% ipython --no-banner

In [1]: import numpy as np

In [2]: np.set_printoptions(precision=2, suppress=True, linewidth=200, floatmode="fixed")

In [3]: rnd = lambda a: np.round(a, 2) + 0

In [4]: B = np.array([[4, 0], [3, 5], [4, 5], [1, 1], [1, 1], [5, 5]])

In [5]: X = np.block([[np.zeros((6, 6)), B], [B.T, np.zeros((2, 2))]])

In [6]: X
Out[6]: 
array([[0.00, 0.00, 0.00, 0.00, 0.00, 0.00, 4.00, 0.00],
       [0.00, 0.00, 0.00, 0.00, 0.00, 0.00, 3.00, 5.00],
       [0.00, 0.00, 0.00, 0.00, 0.00, 0.00, 4.00, 5.00],
       [0.00, 0.00, 0.00, 0.00, 0.00, 0.00, 1.00, 1.00],
       [0.00, 0.00, 0.00, 0.00, 0.00, 0.00, 1.00, 1.00],
       [0.00, 0.00, 0.00, 0.00, 0.00, 0.00, 5.00, 5.00],
       [4.00, 3.00, 4.00, 1.00, 1.00, 5.00, 0.00, 0.00],
       [0.00, 5.00, 5.00, 1.00, 1.00, 5.00, 0.00, 0.00]])

In [7]: np.abs(np.diag(np.linalg.qr(X)[1])) > 1e-9
Out[7]: array([ True,  True, False, False, False, False,  True,  True])

In [8]: rnd(np.trace(np.linalg.pinv(X) @ X))
Out[8]: np.float64(4.0)

In [9]: try:
   ...:     np.linalg.inv(X)
   ...: except np.linalg.LinAlgError as e:
   ...:     print("failed:", e)
   ...: 
failed: Singular matrix

In [10]: r = np.linalg.matrix_rank(X)

In [11]: r
Out[11]: np.int64(4)

In [12]: null = np.linalg.svd(X)[2][r:].T

In [13]: np.allclose(X @ null, 0)
Out[13]: True

In [14]: np.linalg.matrix_rank(X.T @ X), np.linalg.matrix_rank(X @ X.T)
Out[14]: (np.int64(4), np.int64(4))

In [15]: left, sig, Vh = np.linalg.svd(X, full_matrices=False)

In [16]: rnd(left.T @ X @ Vh.T)
Out[16]: 
array([[11.60,  0.00,  0.00,  0.00,  0.00,  0.00,  0.00,  0.00],
       [ 0.00, 11.60,  0.00,  0.00,  0.00,  0.00,  0.00,  0.00],
       [ 0.00,  0.00,  3.22,  0.00,  0.00,  0.00,  0.00,  0.00],
       [ 0.00,  0.00,  0.00,  3.22,  0.00,  0.00,  0.00,  0.00],
       [ 0.00,  0.00,  0.00,  0.00,  0.00,  0.00,  0.00,  0.00],
       [ 0.00,  0.00,  0.00,  0.00,  0.00,  0.00,  0.00,  0.00],
       [ 0.00,  0.00,  0.00,  0.00,  0.00,  0.00,  0.00,  0.00],
       [ 0.00,  0.00,  0.00,  0.00,  0.00,  0.00,  0.00,  0.00]])

In [17]: np.allclose(left * sig @ Vh, X)
Out[17]: True

In [18]: left.shape, sig.shape, Vh.shape
Out[18]: ((8, 8), (8,), (8, 8))

In [19]: left, sig, Vh = np.linalg.svd(X)

In [20]: vecs = Vh[:(sig > 1e-8).sum()]

In [21]: rng = np.random.default_rng(4527)

In [22]: x0 = X[2] + 3 * X[3] + rng.integers(2) * np.eye(8)[3]

In [23]: x0
Out[23]: array([0.00, 0.00, 0.00, 0.00, 0.00, 0.00, 7.00, 8.00])

In [24]: rnd(np.diag(vecs.T @ vecs))
Out[24]: array([0.89, 0.38, 0.32, 0.02, 0.02, 0.38, 1.00, 1.00])

In [25]: left, sig, Vh = np.linalg.svd(X)

In [26]: rnd(sig)
Out[26]: array([11.60, 11.60,  3.22,  3.22,  0.00,  0.00,  0.00,  0.00])

In [27]: B = left[:, :4] @ np.diag(sig[:4]) @ Vh[:4]

In [28]: rnd(B)
Out[28]: 
array([[0.00, 0.00, 0.00, 0.00, 0.00, 0.00, 4.00, 0.00],
       [0.00, 0.00, 0.00, 0.00, 0.00, 0.00, 3.00, 5.00],
       [0.00, 0.00, 0.00, 0.00, 0.00, 0.00, 4.00, 5.00],
       [0.00, 0.00, 0.00, 0.00, 0.00, 0.00, 1.00, 1.00],
       [0.00, 0.00, 0.00, 0.00, 0.00, 0.00, 1.00, 1.00],
       [0.00, 0.00, 0.00, 0.00, 0.00, 0.00, 5.00, 5.00],
       [4.00, 3.00, 4.00, 1.00, 1.00, 5.00, 0.00, 0.00],
       [0.00, 5.00, 5.00, 1.00, 1.00, 5.00, 0.00, 0.00]])

In [29]: rnd(np.linalg.norm(X - B, 2)), rnd(sig[4])
Out[29]: (np.float64(0.0), np.float64(0.0))

In [30]: np.linalg.matrix_rank(X, rtol=0.05)
Out[30]: np.int64(4)

In [31]: np.linalg.matrix_rank(B)
Out[31]: np.int64(4)

In [32]: rnd(np.linalg.norm(X - B) / np.linalg.norm(X))
Out[32]: np.float64(0.0)
